>>> import numpy as np
>>> import numpy.linalg as la
>>> np.set_printoptions(suppress=True, linewidth=120)
>>> rnd = lambda a: np.round(a, 1) + 0
>>> feats = np.loadtxt("data.csv", delimiter=",")
>>> feats
array([[ 35.,  -4.,   2.,  -1.,   1., -18.,  -8.,  12.],
       [ -4.,  21.,  17., -14.,   2.,  12.,  -3.,  -4.],
       [  2.,  17.,  37., -22.,   8.,  10.,   3.,  10.],
       [ -1., -14., -22.,  18.,  -9.,  -5.,   0.,  -7.],
       [  1.,   2.,   8.,  -9.,  26.,   5.,  12.,  19.],
       [-18.,  12.,  10.,  -5.,   5.,  34.,   0.,  12.],
       [ -8.,  -3.,   3.,   0.,  12.,   0.,  16.,  -1.],
       [ 12.,  -4.,  10.,  -7.,  19.,  12.,  -1.,  39.]])
>>> Uu, s, VT = la.svd(feats)
>>> np.argmax(s[:-1] / (s[1:] + 1e-6)) + 1
np.int64(7)
>>> M2 = Uu[:, :7] @ np.diag(s[:7]) @ VT[:7]
>>> rnd(M2)
array([[ 35.,  -4.,   2.,  -1.,   1., -18.,  -8.,  12.],
       [ -4.,  21.,  17., -14.,   2.,  12.,  -3.,  -4.],
       [  2.,  17.,  37., -22.,   8.,  10.,   3.,  10.],
       [ -1., -14., -22.,  18.,  -9.,  -5.,   0.,  -7.],
       [  1.,   2.,   8.,  -9.,  26.,   5.,  12.,  19.],
       [-18.,  12.,  10.,  -5.,   5.,  34.,   0.,  12.],
       [ -8.,  -3.,   3.,   0.,  12.,   0.,  16.,  -1.],
       [ 12.,  -4.,  10.,  -7.,  19.,  12.,  -1.,  39.]])
>>> rnd(la.norm(feats - M2, 2)), rnd(s[7])
(np.float64(0.0), np.float64(0.0))
>>> la.matrix_rank(M2)
np.int64(7)
>>> rnd(la.norm(feats - M2) / la.norm(feats))
np.float64(0.0)
>>> la.lstsq(feats[:-1].T, feats[-1])[2]
np.int32(7)
>>> E = np.loadtxt("run14.csv", delimiter=",")
>>> rnd(E)
array([[ 1. ,  0. ,  0. ,  0. ,  0. ,  0. ],
       [ 0. ,  1. ,  0. ,  0. ,  0. ,  0. ],
       [ 0. ,  0. ,  0.7, -0.7,  0. ,  0. ],
       [ 0. ,  0. ,  0.7,  0.7,  0. ,  0. ],
       [ 0. ,  0. ,  0. ,  0. ,  1. ,  0. ],
       [ 0. ,  0. ,  0. ,  0. ,  0. ,  1. ]])
>>> Q, R = la.qr(E)
>>> np.allclose(R.T @ R, E.T @ E)
True
>>> rnd(Q)
array([[ 1. ,  0. ,  0. ,  0. ,  0. ,  0. ],
       [ 0. ,  1. ,  0. ,  0. ,  0. ,  0. ],
       [ 0. ,  0. , -0.7, -0.7,  0. ,  0. ],
       [ 0. ,  0. , -0.7,  0.7,  0. ,  0. ],
       [ 0. ,  0. ,  0. ,  0. ,  1. ,  0. ],
       [ 0. ,  0. ,  0. ,  0. ,  0. ,  1. ]])
>>> np.abs(np.diag(R))
array([1., 1., 1., 1., 1., 1.])
>>> rnd(Q.T @ Q)
array([[1., 0., 0., 0., 0., 0.],
       [0., 1., 0., 0., 0., 0.],
       [0., 0., 1., 0., 0., 0.],
       [0., 0., 0., 1., 0., 0.],
       [0., 0., 0., 0., 1., 0.],
       [0., 0., 0., 0., 0., 1.]])
>>> W0 = np.load("block17.npy")
>>> rnd(W0)
array([[ 0.5,  0.1,  0.5, -0.1, -0.2,  0. ],
       [ 0.1,  0.8, -0.2, -0.2, -0.2,  0.1],
       [ 0.5, -0.2,  0.5,  0. , -0.1, -0.1],
       [-0.1, -0.2,  0. ,  0.1,  0.1,  0. ],
       [-0.2, -0.2, -0.1,  0.1,  0.1,  0. ],
       [ 0. ,  0.1, -0.1,  0. ,  0. ,  0. ]])
>>> vals, evecs = la.eigh(W0)
>>> (vals > 1e-8).sum(), (vals < -1e-8).sum()
(np.int64(2), np.int64(0))
>>> rnd(evecs.T @ evecs)
array([[1., 0., 0., 0., 0., 0.],
       [0., 1., 0., 0., 0., 0.],
       [0., 0., 1., 0., 0., 0.],
       [0., 0., 0., 1., 0., 0.],
       [0., 0., 0., 0., 1., 0.],
       [0., 0., 0., 0., 0., 1.]])
>>> np.unique(vals.round(6) + 0, return_counts=True)[1]
array([4, 2])
>>> f, r1 = W0[3], W0[4]
>>> rnd(f @ r1)
np.float64(0.1)
>>> rnd(f @ f)
np.float64(0.1)
>>> pr = (f @ r1) / (f @ f) * f
>>> rnd(r1 - pr)
array([-0.1,  0. , -0.1,  0. ,  0. ,  0. ])
>>> rnd(la.norm(f + r1) ** 2 + la.norm(f - r1) ** 2)
np.float64(0.3)
>>> rnd(pr)
array([-0.1, -0.3,  0. ,  0.1,  0.1,  0. ])
>>> rnd(np.sort(np.abs(la.eigvals(W0))))
array([0., 0., 0., 0., 1., 1.])
>>> rnd((W0 + W0.T) / 2)
array([[ 0.5,  0.1,  0.5, -0.1, -0.2,  0. ],
       [ 0.1,  0.8, -0.2, -0.2, -0.2,  0.1],
       [ 0.5, -0.2,  0.5,  0. , -0.1, -0.1],
       [-0.1, -0.2,  0. ,  0.1,  0.1,  0. ],
       [-0.2, -0.2, -0.1,  0.1,  0.1,  0. ],
       [ 0. ,  0.1, -0.1,  0. ,  0. ,  0. ]])
>>> la.cond(W0) > 100
np.True_
>>> rnd(la.norm(W0, 2) / la.norm(W0))
np.float64(0.7)
>>> la.matrix_rank(W0, rtol=0.1)
np.int64(2)
>>> [round(float(x), 1) for x in la.svd(W0, compute_uv=False)[:3]]
[1.0, 1.0, 0.0]
>>> m1 = np.load("out1.npy")
>>> m1
array([[ -0.4,   0. ,  -0.1],
       [  2.2,  32. ,  -0.1],
       [ -0.7, -26. ,  -1.2],
       [  0.5,  -4. ,   1.4]])
>>> proj = m1 @ la.solve(m1.T @ m1, m1.T)
>>> np.allclose(proj @ proj, proj)
True
>>> la.matrix_rank(np.eye(4) - proj)
np.int64(1)
>>> rnd(proj)
array([[ 0.1, -0.2, -0.2, -0.2],
       [-0.2,  1. ,  0. ,  0. ],
       [-0.2,  0. ,  1. ,  0. ],
       [-0.2,  0. ,  0. ,  0.9]])
>>> rnd(np.diag(proj))
array([0.1, 1. , 1. , 0.9])
>>> T = np.stack([m1, -1 * m1, m1[::-1]])
>>> rnd(la.norm(T, axis=(1, 2)))
array([41.5, 41.5, 41.5])
>>> la.matrix_rank(T)
array([3, 3, 3])
>>> (T @ m1.T).shape
(3, 4, 4)
>>> K = np.load("sample6.npy")
>>> rnd(K)
array([[ 0.9, -0.1, -0.1, -0.3,  0. , -0.1,  0. , -0.1, -0.1],
       [-0.1,  0.8, -0.2, -0.5,  0. , -0.1,  0. , -0.1, -0.2],
       [-0.1, -0.2,  0.8, -0.5,  0. , -0.1,  0. , -0.1, -0.2],
       [-0.3, -0.5, -0.5, -0.1, -0.1, -0.3, -0.1, -0.3, -0.5],
       [ 0. ,  0. ,  0. , -0.1,  1. ,  0. ,  0. ,  0. ,  0. ],
       [-0.1, -0.1, -0.1, -0.3,  0. ,  0.9,  0. , -0.1, -0.1],
       [ 0. ,  0. ,  0. , -0.1,  0. ,  0. ,  1. ,  0. ,  0. ],
       [-0.1, -0.1, -0.1, -0.3,  0. , -0.1,  0. ,  0.9, -0.1],
       [-0.1, -0.2, -0.2, -0.5,  0. , -0.1,  0. , -0.1,  0.8]])
>>> rng = np.random.default_rng(772650)
>>> labels = rng.permutation(9)
>>> M2 = K[:, labels] * rng.choice([-1, 1], 9)
>>> rnd(M2)
array([[-0.1,  0.9,  0. , -0.1, -0.1,  0.1,  0.3,  0.1,  0. ],
       [-0.2, -0.1,  0. ,  0.8, -0.2,  0.1,  0.5,  0.1,  0. ],
       [-0.2, -0.1,  0. , -0.2,  0.8,  0.1,  0.5,  0.1,  0. ],
       [-0.5, -0.3, -0.1, -0.5, -0.5,  0.3,  0.1,  0.3,  0.1],
       [ 0. ,  0. ,  1. ,  0. ,  0. ,  0. ,  0.1,  0. ,  0. ],
       [-0.1, -0.1,  0. , -0.1, -0.1,  0.1,  0.3, -0.9,  0. ],
       [ 0. ,  0. ,  0. ,  0. ,  0. ,  0. ,  0.1,  0. , -1. ],
       [-0.1, -0.1,  0. , -0.1, -0.1, -0.9,  0.3,  0.1,  0. ],
       [ 0.8, -0.1,  0. , -0.2, -0.2,  0.1,  0.5,  0.1,  0. ]])
>>> Uu, _, VT = la.svd(K.T @ M2)
>>> rnd(Uu @ VT)
array([[ 0.,  1.,  0.,  0.,  0.,  0.,  0.,  0.,  0.],
       [ 0.,  0.,  0.,  1.,  0.,  0.,  0.,  0.,  0.],
       [ 0.,  0.,  0.,  0.,  1.,  0.,  0.,  0.,  0.],
       [ 0.,  0.,  0.,  0.,  0.,  0., -1.,  0.,  0.],
       [ 0.,  0.,  1.,  0.,  0.,  0.,  0.,  0.,  0.],
       [ 0.,  0.,  0.,  0.,  0.,  0.,  0., -1.,  0.],
       [ 0.,  0.,  0.,  0.,  0.,  0.,  0.,  0., -1.],
       [ 0.,  0.,  0.,  0.,  0., -1.,  0.,  0.,  0.],
       [ 1.,  0.,  0.,  0.,  0.,  0.,  0.,  0.,  0.]])
>>> rnd(la.lstsq(K, M2)[0])
array([[ 0.,  1.,  0.,  0.,  0.,  0.,  0.,  0.,  0.],
       [ 0.,  0.,  0.,  1.,  0.,  0.,  0.,  0.,  0.],
       [ 0.,  0.,  0.,  0.,  1.,  0.,  0.,  0.,  0.],
       [ 0.,  0.,  0.,  0.,  0.,  0., -1.,  0.,  0.],
       [ 0.,  0.,  1.,  0.,  0.,  0.,  0.,  0.,  0.],
       [ 0.,  0.,  0.,  0.,  0.,  0.,  0., -1.,  0.],
       [ 0.,  0.,  0.,  0.,  0.,  0.,  0.,  0., -1.],
       [ 0.,  0.,  0.,  0.,  0., -1.,  0.,  0.,  0.],
       [ 1.,  0.,  0.,  0.,  0.,  0.,  0.,  0.,  0.]])
>>> rnd(la.norm(W0, 1)), rnd(la.norm(W0, np.inf))
(np.float64(1.6), np.float64(1.6))
>>> rnd(la.norm(W0[0] - W0[1]))
np.float64(1.0)
>>> rnd(W0[0] @ W0[1])
np.float64(0.1)
>>> rnd(la.norm(W0, 2))
np.float64(1.0)
